In [1]: import numpy as np

In [2]: from numpy import linalg as LA

In [3]: np.set_printoptions(precision=2, suppress=True, linewidth=120)

In [4]: K = np.load("w.npy")

In [5]: K
Out[5]: 
array([[3., 8., 0., 1., 1., 0.],
       [4., 3., 3., 9., 0., 0.],
       [5., 0., 4., 0., 9., 0.],
       [2., 0., 7., 9., 6., 0.],
       [5., 5., 4., 0., 5., 0.],
       [0., 0., 0., 0., 0., 2.]])

In [6]: # splits into 2 blocks

In [7]: np.round(np.abs(LA.eigvals(K)).max(), 2)
Out[7]: np.float64(18.53)

In [8]: np.allclose(K, K.T)
Out[8]: False

In [9]: W = np.array([[4, 1, 0, 2, -1, 2],
   ...:     [-4, 5, 1, 2, 3, -2],
   ...:     [4, 3, 5, -5, -2, 3],
   ...:     [-4, -4, -1, -5, 2, -2],
   ...:     [-1, -1, -1, 3, -2, -5],
   ...:     [4, 0, 1, 1, -3, 1]])

In [10]: beta = np.array([3, 1, 4, 2, 0, 0])

In [11]: H = np.maximum(K @ W + beta, 0)

In [12]: (H > 0).mean(axis=0)
Out[12]: array([0.5 , 0.67, 1.  , 0.67, 0.33, 0.17])

In [13]: W2 = np.array([[2, 2, 1],
    ...:     [-2, 3, 2],
    ...:     [-1, -3, -2],
    ...:     [-1, -1, 1],
    ...:     [2, 2, 1],
    ...:     [0, 0, -2]])

In [14]: H @ W2
Out[14]: 
array([[-68., 107., 101.],
       [ 21.,  -5.,  -9.],
       [  8.,  23.,  37.],
       [-24., -72., -48.],
       [-89.,  53.,  59.],
       [ 10.,   3.,   1.]])

In [15]: X = np.array([[-0.3, 0.2, 0.7], [-1.5, 0.4, -2.0], [1.2, 0.1, -0.2]])

In [16]: rng = np.random.default_rng(4860)

In [17]: X[1] = X[2] + 0.02 * rng.normal(size=3)

In [18]: X
Out[18]: 
array([[-0.3 ,  0.2 ,  0.7 ],
       [ 1.21,  0.06, -0.2 ],
       [ 1.2 ,  0.1 , -0.2 ]])

In [19]: B = X + rng.integers(-2, 3, (3, 2)) @ rng.integers(-2, 3, (2, 3))

In [20]: B
Out[20]: 
array([[ 1.7 , -0.8 ,  1.7 ],
       [ 3.21, -2.94, -1.2 ],
       [ 3.2 , -0.9 ,  0.8 ]])

In [21]: LA.matrix_rank(B - X, tol=1e-8)
Out[21]: np.int64(2)

In [22]: np.abs(B - X).sum(axis=1)
Out[22]: array([4., 6., 4.])

In [23]: [round(float(x), 2) for x in LA.svd(X, compute_uv=False)[:3]]
Out[23]: [1.78, 0.66, 0.02]

In [24]: round(np.log10(LA.cond(X)))
Out[24]: 2

In [25]: np.abs(LA.svd(X)[2][-1])
Out[25]: array([0.12, 0.94, 0.32])

In [26]: np.argsort(-LA.norm(X, axis=0).round(6), kind="stable")[:3]
Out[26]: array([0, 2, 1])

In [27]: q, r_ = LA.qr(X)

In [28]: np.allclose(r_.T @ r_, X.T @ X)
Out[28]: True

In [29]: q.shape, r_.shape
Out[29]: ((3, 3), (3, 3))

In [30]: np.trace(q @ q.T)
Out[30]: np.float64(3.0)

In [31]: r_
Out[31]: 
array([[ 1.73,  0.08, -0.4 ],
       [ 0.  , -0.22, -0.64],
       [ 0.  ,  0.  , -0.08]])

In [32]: np.round(abs(r_[0, 0]), 2), np.round(LA.norm(X[:, 0]), 2)
Out[32]: (np.float64(1.73), np.float64(1.73))

In [33]: q
Out[33]: 
array([[-0.17, -0.98, -0.12],
       [ 0.7 , -0.04, -0.71],
       [ 0.69, -0.21,  0.69]])

In [34]: feats = rng.normal(size=(18, 4)) + 3 * np.array([5, 6, 1, 7])

In [35]: feats
Out[35]: 
array([[15.48, 19.59,  2.53, 20.68],
       [16.11, 17.57,  4.24, 19.28],
       [13.61, 19.83,  3.  , 20.08],
       [14.76, 17.71,  2.04, 20.97],
       [15.77, 19.05,  2.73, 21.82],
       [14.96, 18.29,  2.78, 21.21],
       [15.75, 18.47,  3.79, 20.18],
       [15.44, 17.85,  2.73, 21.17],
       [14.87, 17.69,  3.52, 21.51],
       [14.73, 19.28,  3.66, 20.96],
       [16.09, 18.29,  3.15, 21.23],
       [14.82, 17.3 ,  3.15, 22.25],
       [15.28, 19.11,  1.77, 20.9 ],
       [14.77, 19.2 ,  1.9 , 21.22],
       [16.93, 20.23,  2.43, 20.01],
       [14.16, 18.39,  3.59, 22.84],
       [13.68, 18.58,  1.49, 20.12],
       [15.69, 18.08,  3.24, 21.4 ]])

In [36]: feats.ravel(order="F")
Out[36]: 
array([15.48, 16.11, 13.61, 14.76, 15.77, 14.96, 15.75, 15.44, 14.87, 14.73, 16.09, 14.82, 15.28, 14.77, 16.93, 14.16,
       13.68, 15.69, 19.59, 17.57, 19.83, 17.71, 19.05, 18.29, 18.47, 17.85, 17.69, 19.28, 18.29, 17.3 , 19.11, 19.2 ,
       20.23, 18.39, 18.58, 18.08,  2.53,  4.24,  3.  ,  2.04,  2.73,  2.78,  3.79,  2.73,  3.52,  3.66,  3.15,  3.15,
        1.77,  1.9 ,  2.43,  3.59,  1.49,  3.24, 20.68, 19.28, 20.08, 20.97, 21.82, 21.21, 20.18, 21.17, 21.51, 20.96,
       21.23, 22.25, 20.9 , 21.22, 20.01, 22.84, 20.12, 21.4 ])

In [37]: feats.reshape(2, -1)
Out[37]: 
array([[15.48, 19.59,  2.53, 20.68, 16.11, 17.57,  4.24, 19.28, 13.61, 19.83,  3.  , 20.08, 14.76, 17.71,  2.04,
        20.97, 15.77, 19.05,  2.73, 21.82, 14.96, 18.29,  2.78, 21.21, 15.75, 18.47,  3.79, 20.18, 15.44, 17.85,
         2.73, 21.17, 14.87, 17.69,  3.52, 21.51],
       [14.73, 19.28,  3.66, 20.96, 16.09, 18.29,  3.15, 21.23, 14.82, 17.3 ,  3.15, 22.25, 15.28, 19.11,  1.77,
        20.9 , 14.77, 19.2 ,  1.9 , 21.22, 16.93, 20.23,  2.43, 20.01, 14.16, 18.39,  3.59, 22.84, 13.68, 18.58,
         1.49, 20.12, 15.69, 18.08,  3.24, 21.4 ]])

In [38]: T = feats.reshape(18, 2, -1)

In [39]: T.shape
Out[39]: (18, 2, 2)

In [40]: np.einsum("ihd,jhd->hij", T, T).shape
Out[40]: (2, 18, 18)

In [41]: T.transpose(1, 0, 2)
Out[41]: 
array([[[15.48, 19.59],
        [16.11, 17.57],
        [13.61, 19.83],
        [14.76, 17.71],
        [15.77, 19.05],
        [14.96, 18.29],
        [15.75, 18.47],
        [15.44, 17.85],
        [14.87, 17.69],
        [14.73, 19.28],
        [16.09, 18.29],
        [14.82, 17.3 ],
        [15.28, 19.11],
        [14.77, 19.2 ],
        [16.93, 20.23],
        [14.16, 18.39],
        [13.68, 18.58],
        [15.69, 18.08]],

       [[ 2.53, 20.68],
        [ 4.24, 19.28],
        [ 3.  , 20.08],
        [ 2.04, 20.97],
        [ 2.73, 21.82],
        [ 2.78, 21.21],
        [ 3.79, 20.18],
        [ 2.73, 21.17],
        [ 3.52, 21.51],
        [ 3.66, 20.96],
        [ 3.15, 21.23],
        [ 3.15, 22.25],
        [ 1.77, 20.9 ],
        [ 1.9 , 21.22],
        [ 2.43, 20.01],
        [ 3.59, 22.84],
        [ 1.49, 20.12],
        [ 3.24, 21.4 ]]])

In [42]: T[:, 0]
Out[42]: 
array([[15.48, 19.59],
       [16.11, 17.57],
       [13.61, 19.83],
       [14.76, 17.71],
       [15.77, 19.05],
       [14.96, 18.29],
       [15.75, 18.47],
       [15.44, 17.85],
       [14.87, 17.69],
       [14.73, 19.28],
       [16.09, 18.29],
       [14.82, 17.3 ],
       [15.28, 19.11],
       [14.77, 19.2 ],
       [16.93, 20.23],
       [14.16, 18.39],
       [13.68, 18.58],
       [15.69, 18.08]])
